% python3 -q
>>> import numpy as np
>>> np.set_printoptions(precision=2, suppress=True, linewidth=200, floatmode="fixed")
>>> X = np.load("data.npy")
>>> print(X)
[[  1   4  -8  -6   3   4  -4   2  -1]
 [  6  -6   7   9  -2  -1   6  -8  -1]
 [  3  -6   9   9  -3  -3   6  -6   0]
 [  8  -4   2   6   0   2   4  -8  -2]
 [  2  -4   6   6  -2  -2   4  -4   0]
 [-11   4   0  -6  -1  -4  -4  10   3]]
>>> # rows and columns are dependent
>>> x = np.array([-2, 0, 0, 1, -2, 2, -2, -1, 2])
>>> print(X @ np.ones(9))
[-5.00 10.00  9.00  8.00  6.00 -9.00]
>>> print(X @ x)
[ -2  -7  -3 -10  -2  14]
>>> print(X @ (2 * x))
[ -4 -14  -6 -20  -4  28]
>>> print((X * x).sum(axis=1))
[ -2  -7  -3 -10  -2  14]
>>> print(np.linalg.norm(X @ x) <= np.linalg.norm(X, 2) * np.linalg.norm(x) + 1e-9)
True
>>> print((X @ x).argmax())
5
>>> def softmax(z):
...     e = np.exp(z - z.max(axis=-1, keepdims=True))
...     return e / e.sum(axis=-1, keepdims=True)
... 
>>> print(softmax(X).sum(axis=1))
[1.00 1.00 1.00 1.00 1.00 1.00]
>>> print(np.round(softmax(X[3] + -2), 2) + 0)
[0.86 0.00 0.00 0.12 0.00 0.00 0.02 0.00 0.00]
>>> print(np.round(softmax(X[3]), 2) + 0)
[0.86 0.00 0.00 0.12 0.00 0.00 0.02 0.00 0.00]
>>> scores = X @ X.T / np.sqrt(9)
>>> print(np.round(softmax(scores + np.triu(np.full(scores.shape, -np.inf), 1)), 2) + 0)
[[1.00 0.00 0.00 0.00 0.00 0.00]
 [0.00 1.00 0.00 0.00 0.00 0.00]
 [0.00 0.12 0.88 0.00 0.00 0.00]
 [0.00 1.00 0.00 0.00 0.00 0.00]
 [0.00 0.21 0.79 0.00 0.00 0.00]
 [0.00 0.00 0.00 0.00 0.00 1.00]]
>>> print(np.unique(X.round(6), axis=0).shape)
(6, 9)
>>> print(np.abs(np.diag(np.linalg.qr(X)[1])) > 1e-9)
[ True  True False False False False]
>>> print(np.round(X @ np.linalg.pinv(X) @ X, 2) + 0)
[[  1.00   4.00  -8.00  -6.00   3.00   4.00  -4.00   2.00  -1.00]
 [  6.00  -6.00   7.00   9.00  -2.00  -1.00   6.00  -8.00  -1.00]
 [  3.00  -6.00   9.00   9.00  -3.00  -3.00   6.00  -6.00   0.00]
 [  8.00  -4.00   2.00   6.00   0.00   2.00   4.00  -8.00  -2.00]
 [  2.00  -4.00   6.00   6.00  -2.00  -2.00   4.00  -4.00   0.00]
 [-11.00   4.00   0.00  -6.00  -1.00  -4.00  -4.00  10.00   3.00]]
>>> print(np.allclose(X[:-1].T @ np.linalg.lstsq(X[:-1].T, X[-1])[0], X[-1]))
True
>>> print(np.linalg.lstsq(X[:-1].T, X[-1])[2])
2
>>> A = np.load("a.npy")
>>> print(A)
[[ 0 -2 -1 -4 -1 -5  5  0  5]
 [-2  0 -2 -1 -4 -1 -5  5  0]
 [-1 -2  0 -2 -1 -4 -1 -5  5]
 [-4 -1 -2  0 -2 -1 -4 -1 -5]
 [-1 -4 -1 -2  0 -2 -1 -4 -1]
 [-5 -1 -4 -1 -2  0 -2 -1 -4]
 [ 5 -5 -1 -4 -1 -2  0 -2 -1]
 [ 0  5 -5 -1 -4 -1 -2  0 -2]
 [ 5  0  5 -5 -1 -4 -1 -2  0]]
>>> # symmetric, so the eigenvalues are real
>>> f = np.array([1, 0, -1, -1, -2, 1, 2, 1, 2])
>>> B = A + np.outer(f, np.eye(9)[0])
>>> print(np.linalg.matrix_rank(np.linalg.inv(B) - np.linalg.inv(A), tol=1e-8))
1
>>> print(np.linalg.matrix_rank(B - A))
1
>>> print(round(float(np.linalg.det(B) / np.linalg.det(A)), 2), np.round(1 + np.linalg.solve(A, f)[0], 2))
0.91 0.91
>>> print(B)
[[ 1.00 -2.00 -1.00 -4.00 -1.00 -5.00  5.00  0.00  5.00]
 [-2.00  0.00 -2.00 -1.00 -4.00 -1.00 -5.00  5.00  0.00]
 [-2.00 -2.00  0.00 -2.00 -1.00 -4.00 -1.00 -5.00  5.00]
 [-5.00 -1.00 -2.00  0.00 -2.00 -1.00 -4.00 -1.00 -5.00]
 [-3.00 -4.00 -1.00 -2.00  0.00 -2.00 -1.00 -4.00 -1.00]
 [-4.00 -1.00 -4.00 -1.00 -2.00  0.00 -2.00 -1.00 -4.00]
 [ 7.00 -5.00 -1.00 -4.00 -1.00 -2.00  0.00 -2.00 -1.00]
 [ 1.00  5.00 -5.00 -1.00 -4.00 -1.00 -2.00  0.00 -2.00]
 [ 7.00  0.00  5.00 -5.00 -1.00 -4.00 -1.00 -2.00  0.00]]
>>> O, evecs = np.linalg.qr(B[:, :6])[0], np.linalg.qr(B[:, 6:])[0]
>>> sigma = np.linalg.svd(O.T @ evecs, compute_uv=False)
>>> print((sigma > 0.9).sum())
1
>>> C2 = A.T @ A
>>> print(C2)
[[ 97 -10  53 -34  17 -18  33 -12  31]
 [-10  76  -8  36  -7  32  -8  38 -12]
 [ 53  -8  77  -4  37  -2  27  -8  33]
 [-34  36  -4  68  25  62  -2  32 -18]
 [ 17  -7  37  25  44  25  37  -7  17]
 [-18  32  -2  62  25  68  -4  36 -34]
 [ 33  -8  27  -2  37  -4  77  -8  53]
 [-12  38  -8  32  -7  36  -8  76 -10]
 [ 31 -12  33 -18  17 -34  53 -10  97]]
>>> print(np.linalg.matrix_rank(C2))
9
>>> print(np.trace(C2), (A ** 2).sum())
680 680
>>> m1 = np.loadtxt("out5.csv", delimiter=",")
>>> print(m1)
[[ -1.00   3.00   0.00   3.00   0.00  -2.00  -3.00  -3.00 -10.00   0.00]
 [  1.00   3.00  -1.00  -2.00   1.00   2.00   3.00   3.00  10.00   0.00]
 [ -1.00   3.00   3.00   2.00  -2.00  -3.00   2.00   3.00 -15.00   2.00]
 [ -2.00  -1.00   0.00   2.00   0.00  -3.00   3.00   1.00 -15.00   3.00]
 [ -3.00   2.00   0.00   1.00  -2.00   1.00   0.00  -2.00   5.00   2.00]
 [ -3.00   1.00   1.00  -2.00  -3.00  -3.00  -1.00  -1.00 -15.00  -1.00]
 [ -2.00   0.00  -1.00  -3.00   3.00   0.00  -1.00   2.00   0.00   2.00]]
>>> B = m1[0, 0] * m1[1:] - np.outer(m1[1:, 0], m1[0])
>>> print(B)
[[  0.00  -6.00   1.00  -1.00  -1.00   0.00   0.00   0.00   0.00  -0.00]
 [  0.00   0.00  -3.00   1.00   2.00   1.00  -5.00  -6.00   5.00  -2.00]
 [  0.00   7.00   0.00   4.00   0.00  -1.00  -9.00  -7.00  -5.00  -3.00]
 [  0.00   7.00   0.00   8.00   2.00  -7.00  -9.00  -7.00 -35.00  -2.00]
 [  0.00   8.00  -1.00  11.00   3.00  -3.00  -8.00  -8.00 -15.00   1.00]
 [  0.00   6.00   1.00   9.00  -3.00  -4.00  -5.00  -8.00 -20.00  -2.00]]
>>> print(np.flatnonzero(~B.round(6).any(axis=1)))
[]
>>> print(m1[:, 0] / m1[0, 0])
[ 1.00 -1.00  1.00  2.00  3.00  3.00  2.00]
>>> B = m1 / np.sqrt((m1 ** 2).mean(axis=1, keepdims=True))
>>> print(np.linalg.matrix_rank(m1 - m1.mean(axis=1, keepdims=True)))
7
>>> print(np.linalg.matrix_rank(B) == np.linalg.matrix_rank(m1))
True
>>> print(np.linalg.norm(B, axis=1))
[3.16 3.16 3.16 3.16 3.16 3.16 3.16]
>>> print(np.count_nonzero(m1))
59
>>> print(np.linalg.svd(m1, compute_uv=False))
[31.13  8.35  6.49  5.70  5.06  4.40  2.36]
>>> print(np.abs(m1).max())
15.0
>>> print(np.diff(m1, axis=0))
[[  2.00   0.00  -1.00  -5.00   1.00   4.00   6.00   6.00  20.00   0.00]
 [ -2.00   0.00   4.00   4.00  -3.00  -5.00  -1.00   0.00 -25.00   2.00]
 [ -1.00  -4.00  -3.00   0.00   2.00   0.00   1.00  -2.00   0.00   1.00]
 [ -1.00   3.00   0.00  -1.00  -2.00   4.00  -3.00  -3.00  20.00  -1.00]
 [  0.00  -1.00   1.00  -3.00  -1.00  -4.00  -1.00   1.00 -20.00  -3.00]
 [  1.00  -1.00  -2.00  -1.00   6.00   3.00   0.00   3.00  15.00   3.00]]
>>> print(m1 - m1[0])
[[ 0.00  0.00  0.00  0.00  0.00  0.00  0.00  0.00  0.00  0.00]
 [ 2.00  0.00 -1.00 -5.00  1.00  4.00  6.00  6.00 20.00  0.00]
 [ 0.00  0.00  3.00 -1.00 -2.00 -1.00  5.00  6.00 -5.00  2.00]
 [-1.00 -4.00  0.00 -1.00  0.00 -1.00  6.00  4.00 -5.00  3.00]
 [-2.00 -1.00  0.00 -2.00 -2.00  3.00  3.00  1.00 15.00  2.00]
 [-2.00 -2.00  1.00 -5.00 -3.00 -1.00  2.00  2.00 -5.00 -1.00]
 [-1.00 -3.00 -1.00 -6.00  3.00  2.00  2.00  5.00 10.00  2.00]]
